$ python -q
>>> import numpy as np
>>> np.set_printoptions(precision=2, suppress=True, linewidth=100)
>>> def tidy(a):
...     return np.round(a, 2) + 0
... 
>>> m1 = np.load("dump.npy")
>>> print(m1)
[[141  99 151  84]
 [ 99 152 127  61]
 [151 127 261 129]
 [ 84  61 129 117]]
>>> # equal to its transpose
>>> w, V = np.linalg.eigh(m1)
>>> print(tidy(np.linalg.eigvalsh(m1 @ m1)))
[  1245.59   1475.99   6330.01 268041.42]
>>> print(tidy(V.T @ m1 @ V))
[[ 35.29   0.     0.     0.  ]
 [  0.    38.42   0.     0.  ]
 [  0.     0.    79.56   0.  ]
 [  0.     0.     0.   517.73]]
>>> print(tidy(np.linalg.svd(m1, compute_uv=False)))
[517.73  79.56  38.42  35.29]
>>> print(tidy(V @ np.diag(w) @ V.T))
[[141.  99. 151.  84.]
 [ 99. 152. 127.  61.]
 [151. 127. 261. 129.]
 [ 84.  61. 129. 117.]]
>>> data = np.loadtxt("data.csv", delimiter=",")
>>> print(data)
[[-1.    0.3  -1.1  -0.8  -3.14  0.4   0.2 ]
 [-0.5   0.8  -1.4  -0.9  -4.14 -1.   -0.8 ]
 [-0.7   0.7  -1.    0.8  -2.91 -0.2   1.3 ]
 [-0.5  -2.    1.6  -0.4   4.95  0.4  -0.5 ]
 [ 0.2   2.   -0.1  -0.5  -0.29  0.3  -1.4 ]
 [ 1.1   1.1  -1.4  -0.1  -4.36  0.5  -3.1 ]
 [ 0.4  -0.4   3.3  -0.9   9.66  0.4   0.4 ]
 [-0.8  -0.2  -0.6  -0.6  -1.83  1.2  -0.4 ]
 [ 0.8   0.2   0.5   1.    1.49 -0.5  -0.6 ]
 [ 0.3   0.1  -0.3  -1.2  -0.76  0.1   0.9 ]
 [-0.5  -0.4  -0.2  -1.2  -0.62  0.   -0.9 ]
 [ 3.3  -1.5   0.1   1.3   0.23 -0.9  -0.5 ]
 [-1.1   1.4   1.5   0.2   4.55 -1.    0.5 ]
 [-0.4  -0.4  -0.7  -0.7  -1.96 -0.2   1.3 ]
 [-2.5   0.4   0.2   0.4   0.47  0.5  -0.5 ]
 [ 1.1   1.5   0.1   1.2   0.39 -0.1   0.2 ]
 [ 0.2  -0.6  -0.8  -0.2  -2.41  1.    1.4 ]
 [ 0.1   0.3   0.2   0.5   0.51  1.5  -0.1 ]
 [-0.3  -2.5  -1.    0.2  -2.98 -0.2   0.7 ]
 [ 0.5  -0.6  -0.5  -0.6  -1.45  0.3  -0.7 ]
 [-0.4  -0.5   0.7  -0.3   2.22  0.6  -0.8 ]
 [ 1.4   0.6   0.8  -0.6   2.29 -0.3   0.1 ]
 [-0.4   0.8  -1.2   1.1  -3.57 -0.5  -1.8 ]
 [ 1.2   0.    0.7   0.8   2.12 -1.7  -0.1 ]
 [-0.6   2.    0.3   0.1   0.89  1.3   0.5 ]]
>>> M2 = np.c_[data[:, :5] @ np.array([[0, 1, 1, 0, 0],
...     [3, 3, 2, 2, 1],
...     [2, 0, 2, 0, 2],
...     [1, 0, 1, 2, 1],
...     [3, 3, 3, 1, 0]]), np.array([-2, 3, -2, -3, -1, 2, -3, 0, 3, 3, 1, 0, 3, 0, 2, 2, 2, 3, 3, 1, 3, 3, 1, 3, -2])]
>>> print(tidy(M2))
[[-11.52  -9.52 -12.82  -4.14  -2.7   -2.  ]
 [-13.72 -10.52 -15.02  -4.34  -2.9    3.  ]
 [ -7.83  -7.33  -9.23   0.09  -0.5   -2.  ]
 [ 11.65   8.35  13.15   0.15   0.8   -3.  ]
 [  4.43   5.33   2.63   2.71   1.3   -1.  ]
 [-12.68  -8.68 -12.68  -2.36  -1.8    2.  ]
 [ 33.48  28.18  34.28   7.06   5.3   -3.  ]
 [ -7.89  -6.89  -8.49  -3.43  -2.     0.  ]
 [  7.07   5.87   7.67   3.89   2.2    3.  ]
 [ -3.78  -1.68  -3.58  -2.96  -1.7    3.  ]
 [ -4.66  -3.56  -4.76  -3.82  -2.     1.  ]
 [ -2.31  -0.51   2.49  -0.17   0.     0.  ]
 [ 21.05  16.75  18.55   7.75   4.6    3.  ]
 [ -9.18  -7.48  -9.18  -4.16  -2.5    0.  ]
 [  3.41   0.11   0.51   2.07   1.2    2.  ]
 [  7.07   6.77   6.67   5.79   2.9    2.  ]
 [-10.83  -8.83 -10.03  -4.01  -2.4    2.  ]
 [  3.33   2.53   3.13   2.11   1.2    3.  ]
 [-18.24 -16.74 -16.04  -7.58  -4.3    3.  ]
 [ -7.75  -5.65  -6.65  -3.85  -2.2    1.  ]
 [  6.26   4.76   6.36   0.62   0.6    3.  ]
 [  9.67  10.07  10.47   2.29   1.6    3.  ]
 [ -9.61  -8.71 -10.81   0.23  -0.5    1.  ]
 [  8.56   7.56   9.76   3.72   2.2    3.  ]
 [  9.37   8.07   6.77   5.09   2.7   -2.  ]]
>>> print(np.linalg.matrix_rank(np.c_[data, M2]))
8
>>> print(tidy(np.linalg.lstsq(data, M2[:, 0])[0]))
[0. 3. 2. 1. 3. 0. 0.]
>>> print(tidy(np.linalg.norm(M2 - data @ np.linalg.lstsq(data, M2)[0], axis=0)))
[ 0.    0.    0.    0.    0.   10.75]
>>> D = np.linalg.norm(data[:, None] - data[None], axis=-1)
>>> print(D.shape)
(25, 25)
>>> print(tidy(D[:5, :5]))
[[ 0.    2.14  2.11  8.88  4.01]
 [ 2.14  0.    3.11 10.09  4.54]
 [ 2.11  3.11  0.    8.99  4.41]
 [ 8.88 10.09  8.99  0.    6.9 ]
 [ 4.01  4.54  4.41  6.9   0.  ]]
>>> print(D.mean(axis=1).argmax())
6
>>> print(D[23].round(6).argsort(kind="stable")[:4])
[23  8 21 15]
>>> print(np.flatnonzero(D[23] < D.mean() / 2))
[ 8 21 23]
>>> print((D + 1e9 * np.eye(25)).round(6).argmin(axis=1))
[ 7  0  0 20 24 22  3 19 23 13 19  8 21 16 17  8 13 24 16 10  8  8  1  8 17]
>>> print(np.linalg.matrix_rank(D ** 2))
9
>>> mat = np.load("test18.npy")
>>> print(mat)
[[1. 0. 0. 0. 0. 0.]
 [0. 5. 5. 0. 0. 5.]
 [0. 3. 0. 0. 2. 0.]
 [0. 1. 0. 3. 0. 2.]
 [0. 4. 4. 1. 0. 0.]
 [0. 3. 4. 2. 1. 3.]]
>>> # 2 groups of indices that never mix
>>> C2 = mat.T @ mat
>>> print(tidy(np.linalg.svd(mat, compute_uv=False) ** 2))
[142.35  13.77  10.02   6.48   1.39   1.  ]
>>> print(np.diag(C2))
[ 1. 60. 57. 14.  5. 38.]
>>> print((mat @ mat.T).shape)
(6, 6)
>>> W = np.array([[3, 1, 3, 1, 3, 1],
...     [1, 3, 0, 2, 1, 1],
...     [2, 2, 3, 1, 2, 3],
...     [1, 2, 3, 1, 3, 1],
...     [3, 2, 1, 0, 1, 1],
...     [2, 2, 2, 2, 3, 0]])
>>> c = np.array([-8, 5, -3, -5, 6, -6])
>>> hid = np.maximum(mat @ W + c, 0)
>>> print(hid)
[[ 0.  6.  0.  0.  9.  0.]
 [17. 40. 22. 20. 36. 14.]
 [ 1. 18.  0.  1. 11.  0.]
 [ 0. 18. 10.  4. 22.  0.]
 [ 5. 27. 12.  8. 21. 11.]
 [14. 34. 22. 13. 33. 12.]]
>>> print((hid > 0).astype(int))
[[0 1 0 0 1 0]
 [1 1 1 1 1 1]
 [1 1 0 1 1 0]
 [0 1 1 1 1 0]
 [1 1 1 1 1 1]
 [1 1 1 1 1 1]]
>>> print(np.linalg.matrix_rank(hid))
6
>>> W2 = np.array([[0, -4, 0],
...     [5, 0, 2],
...     [-5, 1, 3],
...     [2, 3, -4],
...     [2, 3, -3],
...     [3, 2, -3]])
>>> print((hid @ W2).round(6).argmax(axis=1))
[0 0 0 0 0 0]
>>> rng = np.random.default_rng(835150)
>>> lab = rng.permutation(6)
>>> print(lab)
[5 0 1 4 3 2]
>>> M2 = hid[lab][:, lab]
>>> print(tidy(np.sort(np.abs(np.linalg.eigvals(M2)))))
[ 3.29  4.29  4.29 10.15 10.15 90.82]
>>> print(tidy(np.linalg.det(M2)), tidy(np.linalg.det(hid[lab])))
567252.0 567252.0
>>> print(np.diag(M2))
[12.  0. 40. 21.  4.  0.]
>>> F = np.loadtxt("w.csv", delimiter=",")
>>> print(F)
[[-4.25 -1.44 -4.25  2.78  4.21 -4.19 -4.22  2.83]
 [ 0.35  0.14  0.31 -0.24 -0.37  0.33  0.4  -0.21]
 [-7.89 -2.64 -7.86  5.24  7.89 -7.9  -7.87  5.24]
 [ 4.85  1.58  4.83 -3.24 -4.82  4.81  4.8  -3.22]
 [-2.28 -0.74 -2.28  1.54  2.3  -2.26 -2.27  1.48]
 [-4.52 -1.53 -4.56  3.02  4.52 -4.55 -4.53  3.01]
 [ 1.02  0.34  1.03 -0.73 -1.05  1.02  1.06 -0.65]
 [ 4.59  1.53  4.62 -3.06 -4.61  4.6   4.58 -3.06]
 [-0.39 -0.1  -0.39  0.28  0.41 -0.38 -0.42  0.25]
 [-0.48 -0.2  -0.5   0.33  0.47 -0.46 -0.48  0.3 ]
 [ 2.02  0.69  2.02 -1.34 -2.04  2.02  2.04 -1.33]
 [-3.21 -1.09 -3.19  2.15  3.18 -3.24 -3.22  2.14]
 [ 4.99  1.65  4.98 -3.33 -4.97  4.95  4.98 -3.35]
 [ 3.64  1.19  3.62 -2.41 -3.62  3.61  3.62 -2.43]
 [ 4.23  1.41  4.27 -2.85 -4.26  4.28  4.27 -2.79]
 [-1.48 -0.51 -1.48  0.95  1.45 -1.44 -1.44  0.93]
 [ 3.52  1.14  3.5  -2.38 -3.52  3.5   3.5  -2.31]
 [ 0.71  0.23  0.67 -0.46 -0.71  0.71  0.68 -0.45]
 [ 2.55  0.84  2.5  -1.67 -2.52  2.48  2.54 -1.67]
 [-6.02 -2.   -6.02  4.02  6.   -6.02 -6.    4.02]
 [-3.   -1.02 -3.    2.03  3.02 -3.03 -2.97  2.  ]
 [ 2.38  0.79  2.41 -1.59 -2.4   2.39  2.33 -1.58]
 [-0.8  -0.26 -0.78  0.54  0.79 -0.8  -0.8   0.55]
 [ 0.83  0.29  0.78 -0.56 -0.83  0.85  0.83 -0.53]
 [-2.45 -0.83 -2.46  1.64  2.45 -2.43 -2.45  1.61]]
>>> D = np.linalg.norm(F[:, None] - F[None], axis=-1)
>>> print(D.shape)
(25, 25)
>>> print(np.linalg.matrix_rank(D ** 2))
10
>>> print(np.flatnonzero(D[6] < D.mean() / 2))
[ 1  6  8  9 10 17 18 21 22 23]
>>> K = np.array([[3, 0, 0, 0, 0, 0, 0, 0],
...     [2, 3, 0, 0, 0, 0, 0, 0],
...     [2, 2, 2, 0, 0, 0, 0, 0],
...     [1, 0, 2, 1, 0, 0, 0, 0],
...     [0, 0, 2, 0, 2, 0, 0, 0],
...     [3, 0, 2, 0, 0, 3, 0, 0],
...     [0, 2, 3, 3, 0, 3, 0, 0],
...     [3, 2, 0, 0, 2, 0, 2, 1]])
>>> print(K)
[[3 0 0 0 0 0 0 0]
 [2 3 0 0 0 0 0 0]
 [2 2 2 0 0 0 0 0]
 [1 0 2 1 0 0 0 0]
 [0 0 2 0 2 0 0 0]
 [3 0 2 0 0 3 0 0]
 [0 2 3 3 0 3 0 0]
 [3 2 0 0 2 0 2 1]]
>>> Xc = F - F.mean(axis=0)
>>> V = np.linalg.svd(Xc)[2][:1]
>>> M2 = Xc - Xc @ V.T @ V
>>> print(tidy(np.linalg.norm(M2) / np.linalg.norm(Xc)))
0.01
>>> print(np.linalg.norm(M2, axis=1).round(6).argmax())
1
>>> print(tidy(np.cov(Xc @ V.T, rowvar=False)))
75.37
>>> U, s, Vh = np.linalg.svd(K)
>>> V = Vh[:(s > 1e-8).sum()]
>>> vec = K[0] + -1 * K[3] + rng.integers(2) * np.eye(8)[2]
>>> print(vec)
[ 2.  0. -2. -1.  0.  0.  0.  0.]
>>> print(np.linalg.matrix_rank(np.vstack([K, vec])))
7
>>> print(np.allclose(V.T @ V @ vec, vec))
True
>>> print(tidy(V.T @ V))
[[1.  0.  0.  0.  0.  0.  0.  0. ]
 [0.  1.  0.  0.  0.  0.  0.  0. ]
 [0.  0.  1.  0.  0.  0.  0.  0. ]
 [0.  0.  0.  1.  0.  0.  0.  0. ]
 [0.  0.  0.  0.  1.  0.  0.  0. ]
 [0.  0.  0.  0.  0.  1.  0.  0. ]
 [0.  0.  0.  0.  0.  0.  0.8 0.4]
 [0.  0.  0.  0.  0.  0.  0.4 0.2]]
>>> print(tidy(np.diag(V.T @ V)))
[1.  1.  1.  1.  1.  1.  0.8 0.2]
>>> M2 = K / np.sqrt((K ** 2).mean(axis=1, keepdims=True))
>>> print(tidy(K - K.mean(axis=1, keepdims=True)))
[[ 2.62 -0.38 -0.38 -0.38 -0.38 -0.38 -0.38 -0.38]
 [ 1.38  2.38 -0.62 -0.62 -0.62 -0.62 -0.62 -0.62]
 [ 1.25  1.25  1.25 -0.75 -0.75 -0.75 -0.75 -0.75]
 [ 0.5  -0.5   1.5   0.5  -0.5  -0.5  -0.5  -0.5 ]
 [-0.5  -0.5   1.5  -0.5   1.5  -0.5  -0.5  -0.5 ]
 [ 2.   -1.    1.   -1.   -1.    2.   -1.   -1.  ]
 [-1.38  0.62  1.62  1.62 -1.38  1.62 -1.38 -1.38]
 [ 1.75  0.75 -1.25 -1.25  0.75 -1.25  0.75 -0.25]]
>>> print(np.linalg.matrix_rank(M2) == np.linalg.matrix_rank(K))
True
>>> lab = rng.permutation(8)
>>> print(lab)
[2 4 0 6 3 7 5 1]
>>> M2 = K[lab][:, lab]
>>> print(tidy(np.linalg.det(M2)), tidy(np.linalg.det(K[lab])))
0.0 0.0
>>> print(np.trace(M2))
15
>>> print(tidy(np.sort(np.abs(np.linalg.eigvals(M2)))))
[0. 1. 1. 2. 2. 3. 3. 3.]
>>> print(M2)
[[2 0 2 0 0 0 0 2]
 [2 2 0 0 0 0 0 0]
 [0 0 3 0 0 0 0 0]
 [3 0 0 0 3 0 3 2]
 [2 0 1 0 1 0 0 0]
 [0 2 3 2 0 1 0 2]
 [2 0 3 0 0 0 3 0]
 [0 0 2 0 0 0 0 3]]
>>> print(np.allclose(M2, K))
False
>>> vec = np.array([0, -2, 0, -1, 1, 0, 1, 2])
>>> h = np.maximum(K @ vec, 0)
>>> print(np.flatnonzero(h > 1e-9))
[4 7]
>>> print(K.T @ h)
[6 4 4 0 8 0 4 2]
>>> print(K * (h > 1e-9)[:, None])
[[0 0 0 0 0 0 0 0]
 [0 0 0 0 0 0 0 0]
 [0 0 0 0 0 0 0 0]
 [0 0 0 0 0 0 0 0]
 [0 0 2 0 2 0 0 0]
 [0 0 0 0 0 0 0 0]
 [0 0 0 0 0 0 0 0]
 [3 2 0 0 2 0 2 1]]
>>> W0 = np.array([[1.0, 0.7, 0.49, 0.34, 0.24],
...     [0.7, 1.0, 0.7, 0.49, 0.34],
...     [0.49, 0.7, 1.0, 0.7, 0.49],
...     [0.34, 0.49, 0.7, 1.0, 0.7],
...     [0.24, 0.34, 0.49, 0.7, 1.0]])
>>> q, V = np.linalg.qr(W0[:, :2])[0], np.linalg.qr(W0[:, 2:])[0]
>>> s = np.linalg.svd(q.T @ V, compute_uv=False)
>>> print(tidy(np.degrees(np.arccos(s.clip(0, 1)))))
[16.83 79.67]
>>> L = np.linalg.cholesky(W0)
>>> print(tidy(L))
[[1.   0.   0.   0.   0.  ]
 [0.7  0.71 0.   0.   0.  ]
 [0.49 0.5  0.71 0.   0.  ]
 [0.34 0.35 0.5  0.71 0.  ]
 [0.24 0.24 0.35 0.5  0.71]]
>>> print(tidy(np.prod(np.diag(L)) ** 2), tidy(np.linalg.det(W0)))
0.07 0.07
>>> print(W0 / np.sqrt(np.outer(np.diag(W0), np.diag(W0))))
[[1.   0.7  0.49 0.34 0.24]
 [0.7  1.   0.7  0.49 0.34]
 [0.49 0.7  1.   0.7  0.49]
 [0.34 0.49 0.7  1.   0.7 ]
 [0.24 0.34 0.49 0.7  1.  ]]
>>> print(tidy(np.diag(L) ** 2))
[1.   0.51 0.51 0.51 0.51]
>>> print(np.linalg.eigvalsh(W0).min() > 0)
True
>>> w, V = np.linalg.eigh(W0)
>>> vec = np.array([-2, 1, 0, -1, -1])
>>> print(tidy(V * np.maximum(w, 0) @ V.T))
[[1.   0.7  0.49 0.34 0.24]
 [0.7  1.   0.7  0.49 0.34]
 [0.49 0.7  1.   0.7  0.49]
 [0.34 0.49 0.7  1.   0.7 ]
 [0.24 0.34 0.49 0.7  1.  ]]
>>> print(np.abs(W0).sum(axis=1).max(), tidy(np.abs(w).max()))
3.38 3.1
>>> feats = np.load("sample7.npy")
>>> print(feats)
[[-1.72  0.69  3.07  2.95 -0.91 -2.79  4.02  0.25  3.48]
 [-1.26  0.35  2.72  2.85  0.9  -2.65  1.4  -0.65  3.08]
 [ 0.18 -2.02  1.22  5.25  0.4  -2.3   2.86  0.    3.82]
 [-0.29  1.17  3.69  3.5   1.05 -2.42  2.89 -1.28  1.79]
 [-2.38 -0.03  4.2   0.76 -0.28 -3.56  2.39 -0.06  4.32]
 [ 0.74  1.26  4.06  2.49  0.28 -2.53  3.27  2.07  1.13]
 [ 1.59 -1.75  3.46  1.71 -0.83 -3.31  1.06 -1.45  3.88]
 [ 0.37  0.44  0.73  5.06  0.78 -2.24  3.35  0.74  4.17]
 [-0.47  2.18  3.56  1.71  1.42 -3.32  2.06 -0.56  2.32]
 [ 0.65 -1.08  3.71  1.53  0.67 -3.83  2.35 -0.84  3.04]
 [ 0.18  1.68  3.39  2.99 -0.99 -2.83  3.98 -1.72  3.86]
 [-1.53 -0.57  3.61  1.69 -1.98 -4.02  2.75 -0.63  3.05]
 [-0.24  0.79  2.49  1.61 -0.06 -2.87  3.67  1.77  3.57]
 [ 0.58 -0.91  4.38  1.35 -1.93 -4.38  1.88 -1.01  3.01]
 [-1.89 -0.55  4.58  3.83 -0.73 -2.04  2.46  0.61  3.96]
 [ 0.83  0.11  3.37  4.12 -0.48 -3.23  2.79  0.22  1.86]]
>>> vec = np.array([2, 3, -3, 3, 1, 2, -3, 1, 1])
>>> rhs = feats @ vec
>>> print(tidy(np.linalg.lstsq(feats, rhs)[0]))
[ 2.  3. -3.  3.  1.  2. -3.  1.  1.]
>>> print(tidy(np.linalg.pinv(feats) @ feats))
[[1. 0. 0. 0. 0. 0. 0. 0. 0.]
 [0. 1. 0. 0. 0. 0. 0. 0. 0.]
 [0. 0. 1. 0. 0. 0. 0. 0. 0.]
 [0. 0. 0. 1. 0. 0. 0. 0. 0.]
 [0. 0. 0. 0. 1. 0. 0. 0. 0.]
 [0. 0. 0. 0. 0. 1. 0. 0. 0.]
 [0. 0. 0. 0. 0. 0. 1. 0. 0.]
 [0. 0. 0. 0. 0. 0. 0. 1. 0.]
 [0. 0. 0. 0. 0. 0. 0. 0. 1.]]
>>> print(tidy(np.linalg.solve(feats.T @ feats, feats.T @ rhs)))
[ 2.  3. -3.  3.  1.  2. -3.  1.  1.]
>>> rhs = rhs + 0.1 * rng.normal(size=16)
>>> print(tidy(rhs))
[-16.82  -7.34  -2.64  -9.7  -25.44 -10.99 -15.66   6.18  -9.66 -20.36 -12.35 -26.52 -12.31 -24.97
 -15.33  -8.94]
>>> c, *_ = np.linalg.lstsq(feats, rhs)
>>> print(c.round())
[ 2.  3. -3.  3.  1.  2. -3.  1.  1.]
>>> print(tidy(feats.T @ (rhs - feats @ c)))
[0. 0. 0. 0. 0. 0. 0. 0. 0.]
>>> X = np.load("mat.npy")
>>> print(X)
[[-0.9  2.1 -0.3  1.6 -0.1]
 [-0.5  1.8 -0.1 -0.8 -1.9]
 [ 1.   0.4  1.7 -1.2 -0.3]
 [-1.7 -0.5  0.9  1.  -0.6]
 [ 0.5  0.3  1.5  0.4 -0.4]
 [-1.3 -0.5 -0.8  0.3 -0.9]
 [-0.5 -1.3  1.9  0.2  1.8]
 [-1.2 -0.9 -1.8 -0.8 -0.7]
 [ 1.8 -0.1 -1.1 -1.3  1.4]]
>>> u, r1 = X[0], X[5]
>>> print(tidy(u @ u))
7.88
>>> print(tidy(u @ r1))
0.93
>>> p = (u @ r1) / (u @ u) * u
>>> print(tidy(np.outer(u, r1)))
[[ 1.17  0.45  0.72 -0.27  0.81]
 [-2.73 -1.05 -1.68  0.63 -1.89]
 [ 0.39  0.15  0.24 -0.09  0.27]
 [-2.08 -0.8  -1.28  0.48 -1.44]
 [ 0.13  0.05  0.08 -0.03  0.09]]
>>> print(tidy(r1 - p))
[-1.19 -0.75 -0.76  0.11 -0.89]
>>> print(tidy(p))
[-0.11  0.25 -0.04  0.19 -0.01]
>>> print(tidy((r1 - p) @ u))
0.0
>>> print(tidy(np.linalg.norm(u + r1) ** 2 + np.linalg.norm(u - r1) ** 2))
22.72
